% python3 -q
>>> import numpy as np
>>> from numpy import linalg as LA
>>> np.set_printoptions(suppress=True, linewidth=140)
>>> tidy = lambda a: np.round(a, 2) + 0
>>> F = np.load("layer18.npy")
>>> tidy(F)
array([[1.  , 0.  , 0.  , 0.  , 0.  , 0.  , 0.  , 0.  ],
       [0.14, 0.14, 0.14, 0.14, 0.14, 0.14, 0.  , 0.14],
       [0.  , 0.17, 0.33, 0.17, 0.17, 0.  , 0.17, 0.  ],
       [0.33, 0.33, 0.  , 0.33, 0.  , 0.  , 0.  , 0.  ],
       [0.  , 0.  , 0.  , 0.5 , 0.5 , 0.  , 0.  , 0.  ],
       [0.  , 0.  , 0.5 , 0.  , 0.  , 0.5 , 0.  , 0.  ],
       [0.17, 0.  , 0.  , 0.17, 0.17, 0.17, 0.17, 0.17],
       [0.  , 0.  , 0.  , 0.  , 0.5 , 0.  , 0.  , 0.5 ]])
>>> tidy(LA.matrix_power(F, 100))
array([[1., 0., 0., 0., 0., 0., 0., 0.],
       [1., 0., 0., 0., 0., 0., 0., 0.],
       [1., 0., 0., 0., 0., 0., 0., 0.],
       [1., 0., 0., 0., 0., 0., 0., 0.],
       [1., 0., 0., 0., 0., 0., 0., 0.],
       [1., 0., 0., 0., 0., 0., 0., 0.],
       [1., 0., 0., 0., 0., 0., 0., 0.],
       [1., 0., 0., 0., 0., 0., 0., 0.]])
>>> pr = np.eye(8)[4]
>>> for _ in range(7):
...     pr = pr @ F
...     print(pr.round(2))
... 
[0.  0.  0.  0.5 0.5 0.  0.  0. ]
[0.17 0.17 0.   0.42 0.25 0.   0.   0.  ]
[0.33 0.16 0.02 0.29 0.15 0.02 0.   0.02]
[0.45 0.12 0.04 0.2  0.11 0.04 0.   0.04]
[0.53 0.09 0.05 0.15 0.1  0.04 0.01 0.04]
[0.6  0.07 0.05 0.12 0.09 0.03 0.01 0.03]
[0.65 0.06 0.04 0.11 0.08 0.03 0.01 0.03]
>>> f, v = F[2], F[6]
>>> tidy(f @ f)
np.float64(0.22)
>>> pr = (f @ v) / (f @ f) * f
>>> tidy(LA.norm(f + v) ** 2 + LA.norm(f - v) ** 2)
np.float64(0.78)
>>> LA.matrix_rank(np.outer(f, v))
np.int64(1)
>>> tidy((v - pr) @ f)
np.float64(0.0)
>>> U, sig, VT = LA.svd(F)
>>> tidy(sig)
array([1.14, 0.96, 0.76, 0.59, 0.34, 0.27, 0.2 , 0.  ])
>>> np.argmax(sig[:-1] / (sig[1:] + 1e-6)) + 1
np.int64(7)
>>> out = U[:, :7] @ np.diag(sig[:7]) @ VT[:7]
>>> LA.matrix_rank(F, rtol=0.05)
np.int64(7)
>>> tidy(np.abs(F - out).max())
np.float64(0.0)
>>> LA.matrix_rank(out)
np.int64(7)
>>> tidy(LA.norm(F - out) / LA.norm(F))
np.float64(0.0)
>>> f = np.array([-7, -6, 3, -1, -4, 0, -5, -1, -9, -2, 2, 8])
>>> v = np.array([0, -2, -1, -1, 2, 1, -2, 1, -1])
>>> feats = f[:, None] + v[None, :]
>>> feats
array([[ -7,  -9,  -8,  -8,  -5,  -6,  -9,  -6,  -8],
       [ -6,  -8,  -7,  -7,  -4,  -5,  -8,  -5,  -7],
       [  3,   1,   2,   2,   5,   4,   1,   4,   2],
       [ -1,  -3,  -2,  -2,   1,   0,  -3,   0,  -2],
       [ -4,  -6,  -5,  -5,  -2,  -3,  -6,  -3,  -5],
       [  0,  -2,  -1,  -1,   2,   1,  -2,   1,  -1],
       [ -5,  -7,  -6,  -6,  -3,  -4,  -7,  -4,  -6],
       [ -1,  -3,  -2,  -2,   1,   0,  -3,   0,  -2],
       [ -9, -11, -10, -10,  -7,  -8, -11,  -8, -10],
       [ -2,  -4,  -3,  -3,   0,  -1,  -4,  -1,  -3],
       [  2,   0,   1,   1,   4,   3,   0,   3,   1],
       [  8,   6,   7,   7,  10,   9,   6,   9,   7]])
>>> np.argsort(-LA.norm(feats, axis=0).round(6), kind="stable")[:3]
array([1, 6, 2])
>>> LA.matrix_rank(feats, rtol=0.1)
np.int64(2)
>>> LA.cond(feats) > 100
np.True_
>>> tidy(LA.norm(feats, 2) / LA.norm(feats))
np.float64(0.97)
>>> w1 = np.array([[2, 5],
...     [5, 3],
...     [2, 2],
...     [4, 4],
...     [5, 1],
...     [4, 3],
...     [1, 1],
...     [0, 4],
...     [4, 3]])
>>> b = np.array([8, 4])
>>> hid = np.maximum(feats @ w1 + b, 0)
>>> hid
array([[  0,   0],
       [  0,   0],
       [ 81,  74],
       [  0,   0],
       [  0,   0],
       [  0,   0],
       [  0,   0],
       [  0,   0],
       [  0,   0],
       [  0,   0],
       [ 54,  48],
       [216, 204]])
>>> (hid > 0).mean(axis=0)
array([0.25, 0.25])
>>> C = np.array([[-2, -2, 2], [-3, 3, -1]])
>>> hid @ C
array([[    0,     0,     0],
       [    0,     0,     0],
       [ -384,    60,    88],
       [    0,     0,     0],
       [    0,     0,     0],
       [    0,     0,     0],
       [    0,     0,     0],
       [    0,     0,     0],
       [    0,     0,     0],
       [    0,     0,     0],
       [ -252,    36,    60],
       [-1044,   180,   228]])
>>> rk = LA.matrix_rank(feats)
>>> rk
np.int64(2)
>>> ns = LA.svd(feats)[2][rk:].T
>>> tidy(ns @ ns.T)
array([[ 0.88, -0.08, -0.1 , -0.1 , -0.16, -0.14, -0.08, -0.14, -0.1 ],
       [-0.08,  0.72, -0.18, -0.18,  0.13,  0.03, -0.28,  0.03, -0.18],
       [-0.1 , -0.18,  0.86, -0.14, -0.01, -0.06, -0.18, -0.06, -0.14],
       [-0.1 , -0.18, -0.14,  0.86, -0.01, -0.06, -0.18, -0.06, -0.14],
       [-0.16,  0.13, -0.01, -0.01,  0.55, -0.31,  0.13, -0.31, -0.01],
       [-0.14,  0.03, -0.06, -0.06, -0.31,  0.78,  0.03, -0.22, -0.06],
       [-0.08, -0.28, -0.18, -0.18,  0.13,  0.03,  0.72,  0.03, -0.18],
       [-0.14,  0.03, -0.06, -0.06, -0.31, -0.22,  0.03,  0.78, -0.06],
       [-0.1 , -0.18, -0.14, -0.14, -0.01, -0.06, -0.18, -0.06,  0.86]])
>>> [int(LA.matrix_rank(np.delete(feats, i, axis=0))) for i in range(12)]
[2, 2, 2, 2, 2, 2, 2, 2, 2, 2, 2, 2]
>>> np.allclose(feats @ ns, 0)
True
>>> f = np.array([-1, 2])
>>> np.polyval(f, feats[0])
array([ 9, 11, 10, 10,  7,  8, 11,  8, 10])
>>> M = np.loadtxt("run14.csv", delimiter=",")
>>> tidy(M)
array([[-1.7 ,  0.61, -1.55, -1.25, -1.26, -1.38, -1.66,  0.16,  0.41, -1.41,  0.57],
       [-2.39,  0.22,  2.66,  0.02,  0.44, -1.15, -0.16, -0.68, -0.31,  0.97,  0.42],
       [ 0.57, -1.88,  1.5 , -0.72, -0.73,  1.06, -1.29, -0.96, -1.22, -1.9 , -0.13],
       [ 1.59, -0.83, -0.23, -2.19, -0.03, -1.72, -0.26, -0.35, -0.91,  1.88,  0.65],
       [ 0.23,  0.44, -0.48,  1.33, -2.26,  0.14, -0.4 , -2.61,  0.13,  1.23, -0.32],
       [ 1.02, -0.63, -0.02,  1.88,  0.87, -2.33,  0.31, -0.84,  0.29, -1.49,  1.32],
       [ 0.8 ,  1.36,  0.3 , -0.84,  1.96, -0.07, -1.44, -1.56,  1.37, -0.34, -1.55],
       [-1.48, -1.56, -1.41, -0.96,  1.06,  0.45,  1.85, -1.89,  0.23, -0.24, -0.11],
       [ 0.23,  2.12, -0.18, -0.46,  0.65,  1.21,  0.24, -0.94, -1.55, -0.42,  2.41],
       [ 0.34,  1.41,  0.5 , -0.68, -0.94, -1.2 ,  2.02, -0.17, -1.32, -1.26, -1.85],
       [ 0.68,  0.2 ,  1.28, -1.23, -1.24,  0.33,  1.26, -0.11,  2.69, -0.47,  1.27]])
>>> out = M / LA.norm(M, axis=1, keepdims=True)
>>> C2 = out @ out.T
>>> tidy(C2)
array([[1., 0., 0., 0., 0., 0., 0., 0., 0., 0., 0.],
       [0., 1., 0., 0., 0., 0., 0., 0., 0., 0., 0.],
       [0., 0., 1., 0., 0., 0., 0., 0., 0., 0., 0.],
       [0., 0., 0., 1., 0., 0., 0., 0., 0., 0., 0.],
       [0., 0., 0., 0., 1., 0., 0., 0., 0., 0., 0.],
       [0., 0., 0., 0., 0., 1., 0., 0., 0., 0., 0.],
       [0., 0., 0., 0., 0., 0., 1., 0., 0., 0., 0.],
       [0., 0., 0., 0., 0., 0., 0., 1., 0., 0., 0.],
       [0., 0., 0., 0., 0., 0., 0., 0., 1., 0., 0.],
       [0., 0., 0., 0., 0., 0., 0., 0., 0., 1., 0.],
       [0., 0., 0., 0., 0., 0., 0., 0., 0., 0., 1.]])
>>> tidy(LA.norm(out, axis=1))
array([1., 1., 1., 1., 1., 1., 1., 1., 1., 1., 1.])
>>> (C2 - 2 * np.eye(11)).round(6).argmax(axis=1)
array([1, 0, 0, 0, 0, 0, 0, 0, 0, 0, 0])
>>> out = M / np.sqrt((M ** 2).mean(axis=1, keepdims=True))
>>> tidy(LA.norm(out, axis=1))
array([3.32, 3.32, 3.32, 3.32, 3.32, 3.32, 3.32, 3.32, 3.32, 3.32, 3.32])
>>> blk = np.stack([M, 5 * M, M[::-1]])
>>> tidy(np.einsum("bij,cij->bc", blk, blk))
array([[ 176.,  880.,   16.],
       [ 880., 4400.,   80.],
       [  16.,   80.,  176.]])
>>> blk.shape
(3, 11, 11)
>>> (blk @ M.T).shape
(3, 11, 11)
>>> tidy(LA.norm(blk, axis=(1, 2)))
array([13.27, 66.33, 13.27])
>>> E = np.load("block8.npy")
>>> E
array([[ 1.8 ,  1.7 , -0.3 ,  0.  , -0.4 ,  0.8 ,  0.  ,  1.  ,  0.1 ,  1.5 , -1.3 ],
       [-1.  , -1.  ,  1.1 ,  0.  ,  1.  , -1.99, -0.4 , -1.9 ,  1.3 ,  1.  ,  1.1 ],
       [-1.5 ,  2.2 , -0.3 ,  0.4 , -1.3 ,  2.56, -1.2 ,  1.5 ,  0.3 , -1.  ,  0.7 ],
       [-1.4 ,  0.  , -0.4 , -0.4 ,  1.5 , -3.01,  1.3 ,  0.3 , -0.6 , -0.9 , -2.7 ],
       [ 0.  , -0.2 ,  0.4 , -0.9 ,  0.6 , -1.19,  1.8 , -0.8 ,  1.3 , -0.2 , -1.8 ],
       [-0.3 ,  0.  ,  1.5 , -0.8 , -1.4 ,  2.79,  0.6 ,  0.9 , -2.  ,  1.  ,  1.9 ],
       [-0.4 ,  0.8 ,  1.3 , -0.1 ,  0.3 , -0.6 ,  1.3 , -0.9 ,  0.8 ,  0.4 ,  1.4 ],
       [ 0.4 ,  1.4 ,  0.1 ,  1.  , -1.2 ,  2.39,  0.1 ,  0.  ,  1.  ,  0.1 , -1.5 ],
       [-1.1 , -0.7 ,  0.9 ,  0.7 ,  0.2 , -0.37, -1.1 ,  0.5 , -0.4 ,  0.9 ,  0.  ],
       [ 2.2 ,  0.9 , -0.1 ,  0.6 , -0.2 ,  0.4 , -1.  , -0.2 , -1.2 , -0.6 ,  0.8 ],
       [-1.3 , -0.1 ,  1.1 ,  1.7 ,  0.1 , -0.15, -1.8 ,  0.9 , -2.7 , -0.7 , -2.6 ],
       [ 1.5 ,  1.1 ,  0.5 , -1.9 , -0.3 ,  0.59, -1.8 , -0.2 ,  0.3 ,  0.2 ,  0.7 ],
       [ 0.1 ,  0.1 , -0.2 , -2.6 , -0.9 ,  1.83, -0.2 ,  0.5 ,  0.4 , -0.9 ,  0.2 ],
       [ 1.  ,  0.2 , -0.7 , -0.6 ,  0.3 , -0.6 ,  0.2 , -1.7 ,  2.9 ,  0.3 , -0.2 ],
       [-0.8 ,  0.1 , -0.5 , -0.7 ,  0.  , -0.01,  1.6 ,  0.4 ,  0.5 ,  0.2 , -1.  ],
       [ 0.3 ,  0.7 ,  0.7 , -0.8 ,  0.  ,  0.  ,  0.  ,  1.  ,  0.5 ,  0.2 , -0.2 ],
       [ 2.  , -1.2 ,  0.2 ,  1.  ,  0.3 , -0.62, -0.3 ,  2.4 , -0.5 ,  0.7 ,  0.1 ],
       [-2.1 , -0.5 , -0.3 ,  1.3 , -0.6 ,  1.19,  0.5 , -0.8 ,  0.1 , -0.6 ,  0.  ],
       [-1.1 , -1.6 ,  0.3 ,  0.6 ,  0.9 , -1.8 , -1.2 ,  0.3 ,  1.9 , -1.3 ,  0.1 ],
       [ 0.3 , -1.1 ,  1.  , -1.6 ,  0.4 , -0.81,  1.  ,  0.  , -0.2 , -0.6 ,  1.1 ],
       [-1.1 ,  1.8 , -1.1 , -1.4 ,  1.1 , -2.19, -1.1 , -2.2 ,  0.3 , -1.4 ,  1.3 ],
       [ 0.  ,  0.2 ,  0.5 ,  0.8 ,  0.7 , -1.42, -1.  , -0.3 ,  1.5 ,  0.2 , -0.1 ],
       [ 0.6 , -0.5 , -0.2 ,  0.7 ,  0.9 , -1.74,  2.6 , -1.2 ,  1.  ,  1.4 ,  0.3 ],
       [-1.3 ,  0.9 , -0.1 ,  1.1 ,  1.  , -2.01,  1.  , -1.1 ,  0.4 ,  1.1 , -0.8 ],
       [ 0.  , -1.1 ,  0.  ,  1.1 , -1.9 ,  3.77,  0.9 , -1.2 ,  1.1 ,  0.5 ,  1.5 ],
       [ 0.6 , -0.6 ,  1.4 , -0.1 ,  1.4 , -2.85, -0.1 ,  1.1 , -0.4 ,  1.1 ,  1.3 ],
       [-0.9 ,  2.5 ,  0.3 ,  0.5 ,  1.1 , -2.19, -1.  ,  0.9 , -0.3 , -0.5 ,  1.5 ],
       [-0.4 , -1.1 , -0.1 , -0.8 ,  0.4 , -0.83,  0.  ,  0.7 ,  0.6 ,  0.5 , -0.6 ],
       [-0.5 ,  0.8 , -0.4 , -0.5 , -0.5 ,  1.  ,  0.  ,  1.1 , -1.5 , -0.4 ,  1.6 ],
       [-0.7 ,  2.  , -2.  , -1.4 , -0.5 ,  1.01,  0.2 , -1.2 ,  0.2 ,  0.4 ,  0.3 ],
       [ 2.7 , -0.2 , -1.3 , -0.4 , -0.8 ,  1.61,  0.1 , -1.6 , -0.4 ,  0.5 ,  0.3 ],
       [-0.7 , -0.4 ,  0.2 ,  2.2 , -1.2 ,  2.4 , -1.1 ,  0.7 , -1.5 , -0.6 , -0.6 ],
       [ 0.  ,  0.2 ,  0.8 , -2.5 ,  0.9 , -1.84, -1.2 ,  1.1 ,  0.4 ,  0.7 , -0.9 ],
       [ 0.8 ,  0.1 , -1.5 ,  1.  , -2.2 ,  4.36, -0.2 , -0.3 ,  0.6 , -0.6 ,  1.  ],
       [ 0.1 ,  1.1 ,  0.8 ,  0.3 , -0.5 ,  0.97, -0.6 ,  0.3 , -1.1 ,  0.4 , -1.1 ],
       [ 0.  , -0.8 ,  0.9 , -0.5 , -1.6 ,  3.21,  0.  , -0.6 , -0.3 , -0.2 ,  0.4 ],
       [-1.1 , -0.9 ,  0.3 , -0.2 , -0.1 ,  0.2 , -0.5 , -1.  ,  0.3 ,  1.3 ,  1.6 ],
       [ 0.3 ,  0.2 ,  0.1 , -0.9 , -0.1 ,  0.21, -0.6 , -1.1 , -1.1 , -0.3 ,  1.  ],
       [-0.6 ,  1.5 , -1.5 , -1.6 ,  2.8 , -5.61, -0.8 ,  1.4 , -0.3 ,  0.1 ,  0.8 ],
       [ 1.4 ,  0.5 , -1.2 ,  0.7 ,  0.  ,  0.02,  1.  ,  0.8 ,  0.9 , -1.2 , -0.3 ],
       [ 1.1 , -0.3 ,  0.8 ,  0.7 , -0.4 ,  0.81,  1.3 , -1.8 ,  1.1 ,  0.7 , -1.5 ],
       [-0.8 ,  0.2 ,  1.7 , -0.8 , -0.2 ,  0.39, -0.1 ,  1.7 ,  1.2 , -0.6 , -1.  ]])
>>> E @ E
Traceback (most recent call last):
  File "<python-input-62>", line 1, in <module>
    E @ E
    ~~^~~
ValueError: matmul: Input operand 1 has a mismatch in its core dimension 0, with gufunc signature (n?,k),(k,m?)->(n?,m?) (size 42 is different from 11)
>>> C2 = E.T @ E
>>> (E @ E.T).shape
(42, 42)
>>> tidy(LA.eigvalsh(C2)[::-1])
array([212.35,  83.18,  68.41,  52.16,  50.45,  38.82,  30.51,  25.65,  25.28,  13.16,   0.  ])
>>> tidy(LA.svd(E, compute_uv=False) ** 2)
array([212.35,  83.18,  68.41,  52.16,  50.45,  38.82,  30.51,  25.65,  25.28,  13.16,   0.  ])
>>> LA.matrix_rank(C2)
np.int64(11)
